In [1]: import numpy as np

In [2]: np.set_printoptions(precision=2, suppress=True, linewidth=140, legacy="1.25")

In [3]: rd = lambda a: np.round(a, 2) + 0

In [4]: data = np.load("dump.npy")

In [5]: rd(data)
Out[5]: 
array([[-0.3 , -0.41,  0.77,  0.28,  0.27],
       [-0.3 , -0.66, -0.18, -0.14, -0.65],
       [-0.85,  0.39, -0.23,  0.27,  0.01],
       [-0.3 ,  0.05,  0.16, -0.91,  0.23],
       [-0.05, -0.5 , -0.55,  0.06,  0.67]])

In [6]: u, v = data[3], data[2]

In [7]: rd(u @ v)
Out[7]: 0.0

In [8]: rd(u @ u)
Out[8]: 1.0

In [9]: pr = (u @ v) / (u @ u) * u

In [10]: rd(pr)
Out[10]: array([0., 0., 0., 0., 0.])

In [11]: rd(v - pr)
Out[11]: array([-0.85,  0.39, -0.23,  0.27,  0.01])

In [12]: (v - pr) @ u
Out[12]: 0.0

In [13]: M = np.array([[-1.0, 3.0], [3.0, -3.0]])

In [14]: ev, evecs = np.linalg.eigh(M)

In [15]: vec = np.array([2, 3])

In [16]: (np.sign(evecs[:, -1].round(6)) == np.sign(evecs[0, -1].round(6))).astype(int)
Out[16]: array([1, 1])

In [17]: ev, evecs = np.linalg.eigh(M)

In [18]: rd(np.linalg.eigvalsh(M @ M))
Out[18]: array([ 1.35, 26.65])

In [19]: (ev > 1e-8).sum(), (ev < -1e-8).sum()
Out[19]: (1, 1)

In [20]: rd(evecs.T @ M @ evecs)
Out[20]: 
array([[-5.16,  0.  ],
       [ 0.  ,  1.16]])

In [21]: rd(evecs @ np.diag(ev) @ evecs.T)
Out[21]: 
array([[-1.,  3.],
       [ 3., -3.]])

In [22]: np.unique(ev.round(6) + 0, return_counts=True)[1]
Out[22]: array([1, 1])
